$ python -q
>>> import numpy as np
>>> np.set_printoptions(precision=1, suppress=True, linewidth=200, legacy="1.25")
>>> K = np.load("dump.npy")
>>> K
array([[  0.6,   0.3,   3. ,   1.3,  -1.7],
       [ -7.9,   1.6,  -3.3,  -1.8,   5. ],
       [ -5. ,   2.2,   0.6,  -1.7,   2.2],
       [ -6.2,  -8.3,  -8.6,   1.9,   9. ],
       [ -7.7,  -3.8,   4.4,   7.2,  19.9],
       [ -7.7,   7. ,  -1.7,  -5.9,  -3.8],
       [ -1.9,   2.1,   4.7,   3.3,   2.4],
       [  2.1,  -1.4,  -0.4,   2.6,  18.3],
       [  5.6,   1.7,   1.6,  -2.5,   7.8],
       [ -0.1,  -4.5,  -1.8,   1.9,  -4. ],
       [-13.7,  -0.8,  -1.4,   3.7,  -0.8],
       [  6.6,   0.7,   2.7,  -5.9,   8. ],
       [  8.8,   5.5,  -0.7,  -5.5,  -7. ],
       [  4.7,   2.3,  -6.7,   0.8,   6.5],
       [  3.9,  -0.6,   2.8,  -3.9,   3. ],
       [  1. ,  -0.4,  -5.7,  -2.8,  21.9],
       [  2.1,  -6.9,  -2.7,   1. ,  -1. ],
       [ -9.2,  -5.4,  -3.1,   3.6,  20.9],
       [-17.1,  -2.4,  -1.1,   2.3,  22.1],
       [ 10.4,   2.3,  -0.9,   1.6,   7. ],
       [  4.1,   2.8,   3. ,  -1.7,   0.8],
       [  5.3,  -0.4,   1.2,   4.3,  -2.4],
       [ -3.3,  -0.8,  -4.7,   0.8,  -5.6],
       [ -0.3,  -5.8,  -4.9,   1.8,  -4.3],
       [ -4.7,  -3.9,  -4. ,   0.2,   0.6],
       [  5.1,   7.7,   3.6,  -2.9, -14.4],
       [ -0.2,  -0.3,   0.4,  -5.3,  -1.3],
       [  4.2,  -1. ,  -2.9,   0.7,  22. ],
       [  3.5,  -5.1,  -0.1,  -1. ,  -4.3],
       [  9.5,   7. ,   3.8,  -2.3, -11.6],
       [ -4.9, -11.4,  -1.8,   5.3,   9.1],
       [ -4.2,  -2.3,  -2.3,   2.3,  -3.4],
       [ -1.8,  -2.3,  -1.5,   0.7,  18.9],
       [  3.7,   1.4,   0.7,  -3.4,   5.3]])
>>> K[34]
Traceback (most recent call last):
  File "<python-input-4>", line 1, in <module>
    K[34]
    ~^^^^
IndexError: index 34 is out of bounds for axis 0 with size 34
>>> np.count_nonzero(K)
170
>>> np.unravel_index(np.abs(K).argmax(), K.shape)
(18, 4)
>>> np.round(K.mean(axis=0), 1) + 0
array([-0.4, -0.7, -0.8,  0. ,  4.3])
>>> np.linalg.rank(K)
Traceback (most recent call last):
  File "<python-input-8>", line 1, in <module>
    np.linalg.rank(K)
    ^^^^^^^^^^^^^^
AttributeError: module 'numpy.linalg' has no attribute 'rank'
>>> K.shape
(34, 5)
>>> K.sum(axis=0)
array([-14.7, -23.2, -27.8,   0.7, 145.1])
